% ipython --no-banner

In [1]: import numpy as np

In [2]: np.set_printoptions(precision=2, suppress=True, linewidth=120, sign=" ")

In [3]: M = np.load("run10.npy")

In [4]: M
Out[4]: 
array([[-1.41,  5.23, -1.08, -0.23, -1.49, -0.8 ,  1.05, -1.69, -0.65,  1.23],
       [-0.18,  1.24, -0.2 , -0.1 , -0.58, -0.02,  0.28, -0.24, -0.38,  0.44],
       [-3.06, -0.49, -1.96, -0.2 , -1.1 , -3.09,  3.23, -1.07,  1.98, -2.03],
       [-4.68,  1.7 , -3.04, -0.32, -1.88, -4.46,  4.58, -2.26,  2.44, -2.18],
       [ 3.  , -1.49,  1.5 , -0.38, -1.76,  2.99, -0.87,  2.61, -2.86,  1.83]])

In [5]: rk = np.linalg.matrix_rank(M)

In [6]: rk
Out[6]: np.int64(3)

In [7]: ns = np.linalg.svd(M)[2][rk:].T

In [8]: np.linalg.matrix_rank(M.T @ M), np.linalg.matrix_rank(M @ M.T)
Out[8]: (np.int64(3), np.int64(3))

In [9]: ns.shape
Out[9]: (10, 7)

In [10]: F = np.minimum.outer(np.arange(1, 10), np.arange(1, 10)) * -3

In [11]: print(F)
[[ -3  -3  -3  -3  -3  -3  -3  -3  -3]
 [ -3  -6  -6  -6  -6  -6  -6  -6  -6]
 [ -3  -6  -9  -9  -9  -9  -9  -9  -9]
 [ -3  -6  -9 -12 -12 -12 -12 -12 -12]
 [ -3  -6  -9 -12 -15 -15 -15 -15 -15]
 [ -3  -6  -9 -12 -15 -18 -18 -18 -18]
 [ -3  -6  -9 -12 -15 -18 -21 -21 -21]
 [ -3  -6  -9 -12 -15 -18 -21 -24 -24]
 [ -3  -6  -9 -12 -15 -18 -21 -24 -27]]

In [12]: rng = np.random.default_rng(534147)

In [13]: idx = rng.permutation(9)

In [14]: out = F[:, idx] * rng.choice([-1, 1], 9)

In [15]: out
Out[15]: 
array([[ -3,  -3,   3,  -3,   3,  -3,  -3,   3,  -3],
       [ -6,  -6,   6,  -6,   6,  -6,  -6,   6,  -3],
       [ -9,  -9,   9,  -9,   6,  -9,  -9,   9,  -3],
       [-12, -12,  12, -12,   6, -12, -12,   9,  -3],
       [-15, -15,  12, -15,   6, -15, -15,   9,  -3],
       [-15, -18,  12, -18,   6, -18, -18,   9,  -3],
       [-15, -21,  12, -18,   6, -21, -21,   9,  -3],
       [-15, -24,  12, -18,   6, -21, -24,   9,  -3],
       [-15, -27,  12, -18,   6, -21, -24,   9,  -3]])

In [16]: U, _, Vt = np.linalg.svd(F.T @ out)

In [17]: np.round(U @ Vt, 2) + 0
Out[17]: 
array([[ 0.,  0.,  0.,  0.,  0.,  0.,  0.,  0.,  1.],
       [ 0.,  0.,  0.,  0., -1.,  0.,  0.,  0.,  0.],
       [ 0.,  0.,  0.,  0.,  0.,  0.,  0., -1.,  0.],
       [ 0.,  0., -1.,  0.,  0.,  0.,  0.,  0.,  0.],
       [ 1.,  0.,  0.,  0.,  0.,  0.,  0.,  0.,  0.],
       [ 0.,  0.,  0.,  1.,  0.,  0.,  0.,  0.,  0.],
       [ 0.,  0.,  0.,  0.,  0.,  1.,  0.,  0.,  0.],
       [ 0.,  0.,  0.,  0.,  0.,  0.,  1.,  0.,  0.],
       [ 0.,  1.,  0.,  0.,  0.,  0.,  0.,  0.,  0.]])

In [18]: np.round(np.linalg.lstsq(F, out)[0], 2) + 0
Out[18]: 
array([[ 0.,  0.,  0.,  0.,  0.,  0.,  0.,  0.,  1.],
       [ 0.,  0.,  0.,  0., -1.,  0.,  0.,  0.,  0.],
       [ 0.,  0.,  0.,  0.,  0.,  0.,  0., -1.,  0.],
       [ 0.,  0., -1.,  0.,  0.,  0.,  0.,  0.,  0.],
       [ 1.,  0.,  0.,  0.,  0.,  0.,  0.,  0.,  0.],
       [ 0.,  0.,  0.,  1.,  0.,  0.,  0.,  0.,  0.],
       [ 0.,  0.,  0.,  0.,  0.,  1.,  0.,  0.,  0.],
       [ 0.,  0.,  0.,  0.,  0.,  0.,  1.,  0.,  0.],
       [ 0.,  1.,  0.,  0.,  0.,  0.,  0.,  0.,  0.]])

In [19]: K = np.loadtxt("layer4.csv", delimiter=",")

In [20]: K
Out[20]: 
array([[ 4.,  0.,  0.,  0.,  0.,  3.,  0.,  0.,  0.,  0.,  0.,  0.,  0.],
       [ 0.,  4.,  0.,  3.,  3.,  0.,  0.,  0.,  3.,  3.,  0.,  0.,  3.],
       [ 0.,  0.,  4.,  0.,  0.,  0.,  3.,  3.,  0.,  0.,  3.,  3.,  0.],
       [ 0.,  3.,  0.,  4.,  3.,  0.,  0.,  0.,  3.,  3.,  0.,  0.,  3.],
       [ 0.,  3.,  0.,  3.,  4.,  0.,  0.,  0.,  3.,  3.,  0.,  0.,  3.],
       [ 3.,  0.,  0.,  0.,  0.,  4.,  0.,  0.,  0.,  0.,  0.,  0.,  0.],
       [ 0.,  0.,  3.,  0.,  0.,  0.,  4.,  3.,  0.,  0.,  3.,  3.,  0.],
       [ 0.,  0.,  3.,  0.,  0.,  0.,  3.,  4.,  0.,  0.,  3.,  3.,  0.],
       [ 0.,  3.,  0.,  3.,  3.,  0.,  0.,  0.,  4.,  3.,  0.,  0.,  3.],
       [ 0.,  3.,  0.,  3.,  3.,  0.,  0.,  0.,  3.,  4.,  0.,  0.,  3.],
       [ 0.,  0.,  3.,  0.,  0.,  0.,  3.,  3.,  0.,  0.,  4.,  3.,  0.],
       [ 0.,  0.,  3.,  0.,  0.,  0.,  3.,  3.,  0.,  0.,  3.,  4.,  0.],
       [ 0.,  3.,  0.,  3.,  3.,  0.,  0.,  0.,  3.,  3.,  0.,  0.,  4.]])

In [21]: def softmax(z):
    ...:     e = np.exp(z - z.max(axis=-1, keepdims=True))
    ...:     return e / e.sum(axis=-1, keepdims=True)
    ...: 

In [22]: softmax(K[5] + 2)
Out[22]: array([ 0.23,  0.01,  0.01,  0.01,  0.01,  0.64,  0.01,  0.01,  0.01,  0.01,  0.01,  0.01,  0.01])

In [23]: S = K @ K.T / np.sqrt(13)

In [24]: softmax(S).round(6).argmax(axis=1)
Out[24]: array([  0,   1,   2,   3,   4,   5,   6,   7,   8,   9,  10,  11,  12])

In [25]: Lm = np.linalg.cholesky(K)

In [26]: np.linalg.eigvalsh(K).min() > 0
Out[26]: np.True_

In [27]: np.flatnonzero(np.linalg.matrix_power((K != 0) + (K.T != 0) + np.eye(13), 13)[7])
Out[27]: array([  2,   6,   7,  10,  11])

In [28]: np.sort(np.linalg.eigvals(K).real)
Out[28]: array([  1.,   1.,   1.,   1.,   1.,   1.,   1.,   1.,   1.,   1.,   7.,  16.,  19.])

In [29]: round(float(np.linalg.det(K)), 2)
Out[29]: 2128.0

In [30]: J = np.loadtxt("out5.csv", delimiter=",")

In [31]: J
Out[31]: 
array([[ 20.,  -9.,  10.,  -3., -13.,  15.,   5., -14.,  -5.,  -2.],
       [ -9.,  32.,  -2., -22.,   9., -14., -20.,   0.,  19.,   7.],
       [ 10.,  -2.,  14.,  -7.,   2.,  14.,  -3., -10.,  -1.,   2.],
       [ -3., -22.,  -7.,  23.,  -3.,   4.,  12.,   8., -11., -10.],
       [-13.,   9.,   2.,  -3.,  17.,  -3., -11.,   6.,   7.,   2.],
       [ 15., -14.,  14.,   4.,  -3.,  32.,   2., -12., -13.,  -7.],
       [  5., -20.,  -3.,  12., -11.,   2.,  23.,   2., -20.,   4.],
       [-14.,   0., -10.,   8.,   6., -12.,   2.,  12.,   0.,   0.],
       [ -5.,  19.,  -1., -11.,   7., -13., -20.,   0.,  24.,  -3.],
       [ -2.,   7.,   2., -10.,   2.,  -7.,   4.,   0.,  -3.,  13.]])

In [32]: np.round(softmax(10 * J[2]), 2) + 0
Out[32]: array([ 0. ,  0. ,  0.5,  0. ,  0. ,  0.5,  0. ,  0. ,  0. ,  0. ])

In [33]: np.round(softmax(J[2] + 4), 2) + 0
Out[33]: array([ 0.01,  0.  ,  0.5 ,  0.  ,  0.  ,  0.5 ,  0.  ,  0.  ,  0.  ,  0.  ])

In [34]: softmax(J).sum(axis=1)
Out[34]: array([ 1.,  1.,  1.,  1.,  1.,  1.,  1.,  1.,  1.,  1.])

In [35]: S = J @ J.T / np.sqrt(10)

In [36]: np.round(softmax(S), 2) + 0
Out[36]: 
array([[ 0.,  0.,  0.,  0.,  0.,  1.,  0.,  0.,  0.,  0.],
       [ 0.,  1.,  0.,  0.,  0.,  0.,  0.,  0.,  0.,  0.],
       [ 0.,  0.,  0.,  0.,  0.,  1.,  0.,  0.,  0.,  0.],
       [ 0.,  0.,  0.,  1.,  0.,  0.,  0.,  0.,  0.,  0.],
       [ 0.,  1.,  0.,  0.,  0.,  0.,  0.,  0.,  0.,  0.],
       [ 0.,  0.,  0.,  0.,  0.,  1.,  0.,  0.,  0.,  0.],
       [ 0.,  0.,  0.,  0.,  0.,  0.,  1.,  0.,  0.,  0.],
       [ 0.,  0.,  0.,  0.,  0.,  0.,  0.,  1.,  0.,  0.],
       [ 0.,  1.,  0.,  0.,  0.,  0.,  0.,  0.,  0.,  0.],
       [ 0.,  1.,  0.,  0.,  0.,  0.,  0.,  0.,  0.,  0.]])

In [37]: idx = rng.permutation(13)

In [38]: out = K[:, idx] * rng.choice([-1, 1], 13)

In [39]: out
Out[39]: 
array([[ 0., -0.,  0.,  0., -3., -0.,  0., -0.,  0., -0., -0.,  4.,  0.],
       [ 0., -0.,  3.,  4., -0., -0.,  0., -3.,  3., -3., -3.,  0.,  0.],
       [ 3., -3.,  0.,  0., -0., -4.,  3., -0.,  0., -0., -0.,  0.,  3.],
       [ 0., -0.,  3.,  3., -0., -0.,  0., -3.,  3., -3., -4.,  0.,  0.],
       [ 0., -0.,  4.,  3., -0., -0.,  0., -3.,  3., -3., -3.,  0.,  0.],
       [ 0., -0.,  0.,  0., -4., -0.,  0., -0.,  0., -0., -0.,  3.,  0.],
       [ 3., -4.,  0.,  0., -0., -3.,  3., -0.,  0., -0., -0.,  0.,  3.],
       [ 4., -3.,  0.,  0., -0., -3.,  3., -0.,  0., -0., -0.,  0.,  3.],
       [ 0., -0.,  3.,  3., -0., -0.,  0., -3.,  3., -4., -3.,  0.,  0.],
       [ 0., -0.,  3.,  3., -0., -0.,  0., -4.,  3., -3., -3.,  0.,  0.],
       [ 3., -3.,  0.,  0., -0., -3.,  3., -0.,  0., -0., -0.,  0.,  4.],
       [ 3., -3.,  0.,  0., -0., -3.,  4., -0.,  0., -0., -0.,  0.,  3.],
       [ 0., -0.,  3.,  3., -0., -0.,  0., -3.,  4., -3., -3.,  0.,  0.]])

In [40]: U, _, Vt = np.linalg.svd(K.T @ out)

In [41]: idx
Out[41]: array([  7,   6,   4,   1,   5,   2,  11,   9,  12,   8,   3,   0,  10])

In [42]: m1 = np.loadtxt("case9.csv", delimiter=",")

In [43]: print(m1)
[[-0.39 -0.33 -0.71  0.49]
 [ 0.18 -0.76 -0.16 -0.6 ]
 [ 0.7   0.35 -0.61 -0.08]
 [ 0.57 -0.43  0.32  0.63]]

In [44]: idx = rng.permutation(4)

In [45]: idx
Out[45]: array([ 2,  1,  0,  3])

In [46]: out = m1[idx][:, idx]

In [47]: np.allclose(out, m1)
Out[47]: False

In [48]: np.sort(np.abs(np.linalg.eigvals(out)))
Out[48]: array([ 1.,  1.,  1.,  1.])

In [49]: round(float(np.linalg.det(out)), 2), np.round(np.linalg.det(m1[idx]), 2)
Out[49]: (-1.0, np.float64(1.0))

In [50]: mat = np.load("data.npy")

In [51]: mat
Out[51]: 
array([[-1.7,  0.3, -0.5, -3.9],
       [ 2. , -1.1,  0.1,  0.9],
       [ 2.2, -0.2,  0.7, -0.6],
       [ 0.4,  1. , -0.4,  2.1],
       [ 0. , -0.4,  0.8,  0. ],
       [ 0.4, -1. , -1.3,  5.7],
       [ 1.2,  1.8, -0.2,  1.2],
       [ 0.1, -0.7,  0.2, -0.3],
       [-0.7,  0. , -0.1,  2.7],
       [-0.1, -0.1,  1.2, -3. ],
       [-0.4,  0.2,  1.6, -1.5],
       [ 0.3, -0.6,  0.4,  4.8],
       [ 1.6, -1.1,  0.8,  0.3]])

In [52]: W2 = mat[[8, 5]].astype(float)

In [53]: for _ in range(7):
    ...:     idx = np.linalg.norm(mat[:, None] - W2, axis=-1).argmin(axis=1)
    ...:     W2 = np.array([mat[idx == j].mean(axis=0) for j in range(2)])
    ...: 

In [54]: idx
Out[54]: array([ 0,  0,  0,  1,  0,  1,  0,  0,  1,  0,  0,  1,  0])

In [55]: W2[1] - W2[0]
Out[55]: array([-0.44, -0.01, -0.87,  4.59])

In [56]: W2
Out[56]: 
array([[ 0.54, -0.14,  0.52, -0.77],
       [ 0.1 , -0.15, -0.35,  3.83]])

In [57]: print(np.abs(W2[1] - W2[0]).argmax())
3
